In [1]: import numpy as np

In [2]: np.set_printoptions(precision=2, suppress=True, linewidth=200, floatmode="fixed")

In [3]: rnd = lambda a: np.round(a, 2) + 0

In [4]: rng = np.random.default_rng(613021)

In [5]: A = np.eye(3, dtype=int)[rng.permutation(3)] * np.array([2, -1, 0])

In [6]: print(A)
[[ 0  0  0]
 [ 2  0  0]
 [ 0 -1  0]]

In [7]: print(rnd(np.linalg.norm(A, 2) / np.linalg.norm(A)))
0.89

In [8]: np.linalg.matrix_rank(A, rtol=0.1)
Out[8]: np.int64(2)

In [9]: print(rnd(np.linalg.svd(A, compute_uv=False)))
[2.00 1.00 0.00]

In [10]: rnd(np.linalg.norm(A, axis=0))
Out[10]: array([2.00, 1.00, 0.00])

In [11]: np.allclose(A[:-1].T @ np.linalg.lstsq(A[:-1].T, A[-1])[0], A[-1])
Out[11]: False

In [12]: try:
    ...:     np.linalg.inv(A)
    ...: except np.linalg.LinAlgError as e:
    ...:     print(repr(e))
    ...: 
LinAlgError('Singular matrix')

In [13]: rnd(A @ np.linalg.pinv(A) @ A)
Out[13]: 
array([[ 0.00,  0.00,  0.00],
       [ 2.00,  0.00,  0.00],
       [ 0.00, -1.00,  0.00]])

In [14]: rnd(np.linalg.det(A))
Out[14]: np.float64(0.0)

In [15]: (A - A.T) / 2
Out[15]: 
array([[ 0.00, -1.00,  0.00],
       [ 1.00,  0.00,  0.50],
       [ 0.00, -0.50,  0.00]])

In [16]: (A + A.T) / 2
Out[16]: 
array([[ 0.00,  1.00,  0.00],
       [ 1.00,  0.00, -0.50],
       [ 0.00, -0.50,  0.00]])

In [17]: A @ A
Out[17]: 
array([[ 0,  0,  0],
       [ 0,  0,  0],
       [-2,  0,  0]])

In [18]: np.allclose(A, A.T)
Out[18]: False

In [19]: rnd(np.sort(np.abs(np.linalg.eigvals(A))))
Out[19]: array([0.00, 0.00, 0.00])

In [20]: w1 = np.array([[2, 4, 2, 4, -2, -3], [-4, 0, 0, 5, -5, -5], [5, 5, 1, 5, 4, 0]])

In [21]: b = np.array([1, -1, 4, 2, -2, 2])

In [22]: hid = np.maximum(A @ w1 + b, 0)

In [23]: print((hid > 0).astype(int))
[[1 0 1 1 0 1]
 [1 1 1 1 0 0]
 [1 0 1 0 1 1]]

In [24]: np.linalg.matrix_rank(hid)
Out[24]: np.int64(3)

In [25]: C = np.array([[-1, -1, 1],
    ...:     [-3, 2, 3],
    ...:     [-2, -1, -1],
    ...:     [-1, -2, 1],
    ...:     [1, 2, 0],
    ...:     [1, -2, -3]])

In [26]: (hid @ C).round(6).argmax(axis=1)
Out[26]: array([2, 2, 0])

In [27]: M = np.load("data.npy")

In [28]: rnd(M)
Out[28]: 
array([[ 2.24, -2.00,  4.30, 19.79],
       [ 1.90, -2.06,  3.92, 18.31],
       [ 1.84, -2.07,  3.86, 18.05],
       [ 1.04, -2.27,  2.90, 14.66],
       [-1.03, -3.01, -0.05,  5.87],
       [-1.45, -3.10, -0.82,  3.65],
       [-1.24, -1.96, -1.31,  0.08],
       [ 2.50,  3.67,  3.14,  1.41],
       [ 5.34,  7.79,  6.98,  3.57],
       [ 5.66,  8.26,  7.44,  3.83],
       [10.02, 14.62, 13.64,  7.46],
       [17.59, 25.81, 24.85, 13.94],
       [19.45, 28.58, 27.66, 15.53],
       [19.77, 29.07, 28.15, 15.81],
       [21.82, 32.14, 31.27, 17.56],
       [28.48, 42.20, 41.54, 23.20],
       [31.60, 46.94, 46.40, 25.81],
       [32.94, 48.99, 48.50, 26.93]])

In [29]: cov = np.cov(M, rowvar=False)

In [30]: np.argwhere(np.triu(np.abs(np.corrcoef(M.T)) > 0.8, 1))
Out[30]: 
array([[0, 1],
       [0, 2],
       [1, 2]])

In [31]: rnd(np.linalg.eigvalsh(cov)[::-1])
Out[31]: array([827.58,  38.66,   0.13,   0.00])

In [32]: cov.shape
Out[32]: (4, 4)

In [33]: rnd(np.median(M, axis=0))
Out[33]: array([ 5.50,  8.02,  7.21, 15.09])
